>>> import numpy as np
>>> from numpy import linalg as LA
>>> np.set_printoptions(suppress=True, linewidth=120)
>>> J = np.array([[0, -6, -3, 0, 0, 7, 0],
...     [-5, 0, 0, 0, 0, 0, 0],
...     [0, 0, 0, 0, -6, 0, 0],
...     [-6, 0, 0, 0, 0, 0, 3],
...     [0, 0, 0, 0, 0, 0, -2],
...     [6, 0, 0, 0, 0, -7, 0],
...     [0, -6, 0, 0, 6, 2, 2],
...     [-8, 0, 0, 0, 8, 0, 0],
...     [0, 0, 0, 0, -8, -4, -6]])
>>> U, sigma, VT = LA.svd(J, full_matrices=False)
>>> print(np.allclose(U * sigma @ VT, J))
True
>>> print(np.round(U.T @ U, 3) + 0)
[[1. 0. 0. 0. 0. 0. 0.]
 [0. 1. 0. 0. 0. 0. 0.]
 [0. 0. 1. 0. 0. 0. 0.]
 [0. 0. 0. 1. 0. 0. 0.]
 [0. 0. 0. 0. 1. 0. 0.]
 [0. 0. 0. 0. 0. 1. 0.]
 [0. 0. 0. 0. 0. 0. 1.]]
>>> print(np.round(np.sqrt((sigma ** 2).sum()), 3), round(float(LA.norm(J)), 3))
24.759 24.759
>>> print(np.round(U.T @ J @ VT.T, 3) + 0)
[[17.337  0.     0.     0.     0.     0.     0.   ]
 [ 0.    11.373  0.     0.     0.     0.     0.   ]
 [ 0.     0.    10.886  0.     0.     0.     0.   ]
 [ 0.     0.     0.     6.248  0.     0.     0.   ]
 [ 0.     0.     0.     0.     4.762  0.     0.   ]
 [ 0.     0.     0.     0.     0.     1.69   0.   ]
 [ 0.     0.     0.     0.     0.     0.     0.   ]]
>>> print(np.round(J @ LA.pinv(J) @ J, 3) + 0)
[[ 0. -6. -3.  0.  0.  7.  0.]
 [-5.  0.  0.  0.  0.  0.  0.]
 [ 0.  0.  0.  0. -6.  0.  0.]
 [-6.  0.  0.  0.  0.  0.  3.]
 [ 0.  0.  0.  0.  0.  0. -2.]
 [ 6.  0.  0.  0.  0. -7.  0.]
 [ 0. -6.  0.  0.  6.  2.  2.]
 [-8.  0.  0.  0.  8.  0.  0.]
 [ 0.  0.  0.  0. -8. -4. -6.]]
>>> print(LA.lstsq(J[:-1].T, J[-1])[2])
6
>>> out = np.array([[2, -2, -1, -2, 2],
...     [1, 1, -3, 3, 1],
...     [-2, 3, 1, 1, 3],
...     [1, 1, 2, 3, 2],
...     [0, -1, -3, -1, -3]])
>>> E = np.triu(out, 1)
>>> print(E)
[[ 0 -2 -1 -2  2]
 [ 0  0 -3  3  1]
 [ 0  0  0  1  3]
 [ 0  0  0  0  2]
 [ 0  0  0  0  0]]
>>> print([int(LA.matrix_rank(LA.matrix_power(E, p))) for p in range(1, 6)])
[4, 3, 2, 1, 0]
>>> print(np.round(np.sort(LA.eigvals(E)), 3))
[0. 0. 0. 0. 0.]
